% python3 -q
>>> import numpy as np
>>> from numpy import linalg as LA
>>> np.set_printoptions(precision=2, suppress=True, linewidth=140, floatmode="fixed")
>>> A = np.load("a.npy")
>>> A
array([[-2, -1,  0,  1,  2,  3],
       [ 4,  5,  6,  7,  8,  9],
       [10, 11, 12, 13, 14, 15],
       [16, 17, 18, 19, 20, 21],
       [22, 23, 24, 25, 26, 27]])
>>> r0 = np.array([3, 0, 9])
>>> np.polyval(r0, A[4])
array([1461, 1596, 1737, 1884, 2037, 2196])
>>> np.convolve(A[4], r0)
array([ 66,  69, 270, 282, 294, 306, 234, 243])
>>> np.array([np.convolve(row, r0, "same") for row in A])
array([[ -3, -18,  -6,   6,  18,  18],
       [ 15,  54,  66,  78,  90,  72],
       [ 33, 126, 138, 150, 162, 126],
       [ 51, 198, 210, 222, 234, 180],
       [ 69, 270, 282, 294, 306, 234]])
>>> E, _ = LA.qr(np.array([[-0.6, 0.4, -1.3, 0.9],
...     [0.3, 1.6, -1.7, 0.4],
...     [1.5, -0.1, 0.0, -0.2],
...     [0.0, 0.4, 0.6, -0.7]]))
>>> E
array([[-0.37, -0.25, -0.60,  0.67],
       [ 0.18, -0.94, -0.05, -0.30],
       [ 0.91,  0.09, -0.23,  0.33],
       [ 0.00, -0.24,  0.76,  0.60]])
>>> (E + E.T) / 2
array([[-0.37, -0.03,  0.16,  0.33],
       [-0.03, -0.94,  0.02, -0.27],
       [ 0.16,  0.02, -0.23,  0.54],
       [ 0.33, -0.27,  0.54,  0.60]])
>>> (E - E.T) / 2
array([[ 0.00, -0.21, -0.76,  0.33],
       [ 0.21,  0.00, -0.07, -0.03],
       [ 0.76,  0.07,  0.00, -0.22],
       [-0.33,  0.03,  0.22,  0.00]])
>>> round(float(np.trace(E)), 2)
-0.93
>>> np.sort(np.abs(LA.eigvals(E)))
array([1.00, 1.00, 1.00, 1.00])
>>> np.allclose(E @ E.T, E.T @ E)
True
>>> np.round(LA.det(E), 2)
np.float64(-1.0)
>>> LA.svd(E, compute_uv=False)
array([1.00, 1.00, 1.00, 1.00])
>>> np.round(E @ E.T, 2) + 0
array([[1.00, 0.00, 0.00, 0.00],
       [0.00, 1.00, 0.00, 0.00],
       [0.00, 0.00, 1.00, 0.00],
       [0.00, 0.00, 0.00, 1.00]])
>>> r0, g = E[3], E[2]
>>> r0 @ r0
np.float64(1.0)
>>> round(float(r0 @ g), 2)
0.0
>>> p = (r0 @ g) / (r0 @ r0) * r0
>>> p.round(2) + 0
array([0.00, 0.00, 0.00, 0.00])
>>> np.outer(r0, g)
array([[ 0.00,  0.00, -0.00,  0.00],
       [-0.21, -0.02,  0.05, -0.08],
       [ 0.70,  0.07, -0.18,  0.25],
       [ 0.55,  0.05, -0.14,  0.20]])
>>> round(float((g - p) @ r0), 2)
-0.0
>>> round(LA.norm(r0 + g) ** 2 + LA.norm(r0 - g) ** 2, 2)
np.float64(4.0)
>>> E.ravel(order="F")
array([-0.37,  0.18,  0.91,  0.00, -0.25, -0.94,  0.09, -0.24, -0.60, -0.05, -0.23,  0.76,  0.67, -0.30,  0.33,  0.60])
>>> E.reshape(-1, 2)
array([[-0.37, -0.25],
       [-0.60,  0.67],
       [ 0.18, -0.94],
       [-0.05, -0.30],
       [ 0.91,  0.09],
       [-0.23,  0.33],
       [ 0.00, -0.24],
       [ 0.76,  0.60]])
>>> E.reshape(2, -1)
array([[-0.37, -0.25, -0.60,  0.67,  0.18, -0.94, -0.05, -0.30],
       [ 0.91,  0.09, -0.23,  0.33,  0.00, -0.24,  0.76,  0.60]])
>>> blk = E.reshape(4, 2, -1)
>>> blk.sum(axis=1)
array([[-0.97,  0.42],
       [ 0.13, -1.23],
       [ 0.68,  0.41],
       [ 0.76,  0.37]])
>>> np.swapaxes(blk, 1, 2)[1]
array([[ 0.18, -0.05],
       [-0.94, -0.30]])
>>> blk.transpose(1, 0, 2)
array([[[-0.37, -0.25],
        [ 0.18, -0.94],
        [ 0.91,  0.09],
        [ 0.00, -0.24]],

       [[-0.60,  0.67],
        [-0.05, -0.30],
        [-0.23,  0.33],
        [ 0.76,  0.60]]])
>>> np.einsum("ihd,ihd->ih", blk, blk)
array([[0.19, 0.81],
       [0.91, 0.09],
       [0.84, 0.16],
       [0.06, 0.94]])
>>> np.einsum("ihd,jhd->hij", blk, blk).shape
(2, 4, 4)
